$ python3 -q
>>> import numpy as np
>>> import numpy.linalg as la
>>> np.set_printoptions(precision=2, suppress=True, linewidth=200, sign=" ")
>>> def tidy(a):
...     return np.round(a, 2) + 0
... 
>>> J = np.array([[-1.3, 0.0, -0.5, 1.3, 0.0],
...     [-1.6, 0.8, -1.2, 0.4, -0.7],
...     [0.0, 0.0, 0.5, -1.0, -0.1],
...     [-0.8, 0.2, 0.0, 0.0, 0.1],
...     [0.7, 1.7, 1.3, -0.6, 1.9],
...     [0.0, 0.2, 0.3, 1.3, 0.2],
...     [1.5, 0.2, -0.2, -0.2, -0.3],
...     [-2.7, -0.9, -0.7, 1.1, 1.9],
...     [0.8, 1.4, 0.2, -0.9, -0.4],
...     [-0.4, -2.7, 0.9, -0.9, -0.5],
...     [-1.9, 0.6, 1.7, -0.1, 1.0],
...     [1.5, 0.3, 1.0, 0.0, -2.0],
...     [-1.5, -0.2, -0.9, -0.2, 0.1],
...     [0.3, 1.0, 0.2, 0.2, -0.2]])
>>> rng = np.random.default_rng(879)
>>> J[:, 4] = -3 * J[:, 0] + 0.05 * rng.normal(size=14)
>>> tidy(J)
array([[-1.3 ,  0.  , -0.5 ,  1.3 ,  3.9 ],
       [-1.6 ,  0.8 , -1.2 ,  0.4 ,  4.89],
       [ 0.  ,  0.  ,  0.5 , -1.  , -0.05],
       [-0.8 ,  0.2 ,  0.  ,  0.  ,  2.35],
       [ 0.7 ,  1.7 ,  1.3 , -0.6 , -2.01],
       [ 0.  ,  0.2 ,  0.3 ,  1.3 , -0.07],
       [ 1.5 ,  0.2 , -0.2 , -0.2 , -4.46],
       [-2.7 , -0.9 , -0.7 ,  1.1 ,  8.17],
       [ 0.8 ,  1.4 ,  0.2 , -0.9 , -2.39],
       [-0.4 , -2.7 ,  0.9 , -0.9 ,  1.25],
       [-1.9 ,  0.6 ,  1.7 , -0.1 ,  5.79],
       [ 1.5 ,  0.3 ,  1.  ,  0.  , -4.54],
       [-1.5 , -0.2 , -0.9 , -0.2 ,  4.58],
       [ 0.3 ,  1.  ,  0.2 ,  0.2 , -0.91]])
>>> Xs = J - J.mean(axis=0)
>>> V = la.svd(Xs)[2][:4]
>>> M2 = Xs - Xs @ V.T @ V
>>> tidy((Xs @ V.T).std(axis=0))
array([ 4.01,  0.99,  0.81,  0.58])
>>> tidy(np.diag(V.T @ V))
array([ 0.1,  1. ,  1. ,  1. ,  0.9])
>>> tidy(M2.std(axis=0))
array([ 0.01,  0.  ,  0.  ,  0.  ,  0.  ])
>>> tidy(np.cov(Xs @ V.T, rowvar=False))
array([[ 17.34,   0.  ,   0.  ,   0.  ],
       [  0.  ,   1.05,   0.  ,   0.  ],
       [  0.  ,   0.  ,   0.71,   0.  ],
       [  0.  ,   0.  ,   0.  ,   0.36]])
>>> tidy(la.norm(M2) / la.norm(Xs))
np.float64(0.0)
>>> C2 = np.cov(J, rowvar=False)
>>> np.argsort(-J.std(axis=0).round(6), kind="stable")
array([ 4,  0,  1,  2,  3])
>>> C2.shape
(5, 5)
>>> tidy(np.polyfit(J[:, 2], J[:, 0], 1))
array([ 0.59, -0.5 ])
>>> np.argwhere(np.triu(np.abs(np.corrcoef(J.T)) > 0.8, 1))
array([[ 0,  4]])
>>> tidy(np.corrcoef(J[:, 2], J[:, 0])[0, 1])
np.float64(0.39)
>>> Xs = J - J.mean(axis=0)
>>> Uu, sig, VT = la.svd(Xs, full_matrices=False)
>>> tidy(Xs.mean(axis=0))
array([ 0.,  0.,  0.,  0.,  0.])
>>> np.searchsorted(np.cumsum(sig ** 2) / (sig ** 2).sum(), 0.9) + 1
np.int64(2)
>>> tidy((sig ** 2).sum() ** 2 / (sig ** 4).sum())
np.float64(1.25)
>>> tidy(sig ** 2 / (sig ** 2).sum())
array([ 0.89,  0.05,  0.04,  0.02,  0.  ])
>>> (np.sign(Uu[:, 0]) == np.sign(Uu[0, 0])).astype(int)
array([ 1,  1,  0,  1,  0,  0,  0,  1,  0,  1,  1,  0,  1,  0])
>>> Uu, sig, VT = la.svd(J)
>>> tidy(sig)
array([ 15.68,   3.8 ,   3.24,   2.17,   0.05])
>>> M2 = Uu[:, :4] @ np.diag(sig[:4]) @ VT[:4]
>>> tidy(la.norm(J - M2) / la.norm(J))
np.float64(0.0)
>>> la.matrix_rank(M2)
np.int64(4)
>>> Xs = (J - J.mean(axis=0)) / J.std(axis=0)
>>> tidy(Xs.std(axis=0))
array([ 1.,  1.,  1.,  1.,  1.])
>>> np.argwhere(np.abs(Xs) > 2)
array([[ 9,  1]])
>>> coef = la.lstsq(np.delete(Xs, 0, axis=1), Xs[:, 0])[0]
>>> tidy(coef)
array([ 0.  ,  0.  , -0.01, -1.  ])
>>> np.abs(coef).argmax()
np.int64(3)
>>> m1 = np.load("block4.npy")
>>> m1
array([[ 2.,  3.,  3.,  2.,  1.,  0.],
       [ 0., -2., -3., -1., -2.,  0.],
       [-1.,  2.,  1.,  1.,  0.,  0.],
       [-3., -1., -1., -3.,  3.,  0.],
       [ 3.,  2.,  0.,  1., -2.,  0.],
       [ 0.,  0.,  0.,  0.,  0.,  1.]])
>>> r0 = np.array([-1, 1, 0, 3, 1, 2])
>>> M2 = m1 + np.outer(r0, np.eye(6)[3])
>>> tidy(la.det(M2) / la.det(m1)), tidy(1 + la.solve(m1, r0)[3])
(np.float64(-0.13), np.float64(-0.13))
>>> la.matrix_rank(M2 - m1)
np.int64(1)
>>> la.matrix_rank(la.inv(M2) - la.inv(m1), tol=1e-8)
np.int64(1)
>>> M2
array([[ 2.,  3.,  3.,  1.,  1.,  0.],
       [ 0., -2., -3.,  0., -2.,  0.],
       [-1.,  2.,  1.,  1.,  0.,  0.],
       [-3., -1., -1.,  0.,  3.,  0.],
       [ 3.,  2.,  0.,  2., -2.,  0.],
       [ 0.,  0.,  0.,  2.,  0.,  1.]])
>>> round(np.log10(la.cond(M2)))
3
>>> [round(float(x), 2) for x in la.svd(M2, compute_uv=False)[:3]]
[7.21, 5.49, 2.81]
>>> np.argsort(-la.norm(M2, axis=0).round(6), kind="stable")[:3]
array([ 0,  1,  2])
>>> la.matrix_rank(M2, rtol=0.1)
np.int64(5)
>>> tidy(la.norm(M2, 2) / la.norm(M2))
np.float64(0.74)
>>> K = np.load("test19.npy")
>>> K
array([[  4.31,   1.29,   5.6 ,  -6.81,  -2.39],
       [  6.77,   0.78,   7.59, -10.03,  -4.39],
       [ -4.89,   2.6 ,  -2.31,   5.3 ,   4.68],
       [ -4.95,   1.  ,  -4.01,   6.38,   3.99],
       [  1.  ,   2.47,   3.49,  -2.89,   0.5 ],
       [  1.35,  -4.59,  -3.17,   0.78,  -3.2 ],
       [  4.99,  -0.98,   3.98,  -6.39,  -3.98],
       [  3.1 ,  -4.39,  -1.27,  -1.7 ,  -4.27],
       [  5.13,   0.6 ,   5.7 ,  -7.5 ,  -3.31],
       [  3.21,  -2.79,   0.4 ,  -2.78,  -3.59],
       [ -0.7 ,   2.29,   1.6 ,  -0.37,   1.58],
       [  0.59,  -3.9 ,  -3.33,   1.51,  -2.28],
       [ -3.19,   2.79,  -0.42,   2.82,   3.62],
       [  3.39,   0.39,   3.81,  -5.  ,  -2.2 ],
       [ -1.02,  -2.51,  -3.5 ,   2.9 ,  -0.52],
       [ -1.3 ,  -7.32,  -8.6 ,   6.21,  -2.57],
       [  0.51,   8.02,   8.52,  -5.49,   3.53],
       [ -0.52,  -8.  ,  -8.52,   5.5 ,  -3.5 ],
       [  5.1 ,   0.61,   5.69,  -7.49,  -3.33],
       [ -6.67,   0.8 ,  -5.92,   8.88,   5.09],
       [  5.88,  -0.11,   5.8 ,  -8.21,  -4.19],
       [ -1.43,   3.  ,   1.49,   0.31,   2.52],
       [ -3.61,  -3.62,  -7.21,   7.2 ,   0.81],
       [  2.21,  -5.27,  -3.09,   0.11,  -4.12]])
>>> M2 = m1 / np.sqrt((m1 ** 2).mean(axis=1, keepdims=True))
>>> la.matrix_rank(M2) == la.matrix_rank(m1)
np.True_
>>> tidy(M2[2])
array([-0.93,  1.85,  0.93,  0.93,  0.  ,  0.  ])
>>> tidy(la.norm(M2, axis=1))
array([ 2.45,  2.45,  2.45,  2.45,  2.45,  2.45])
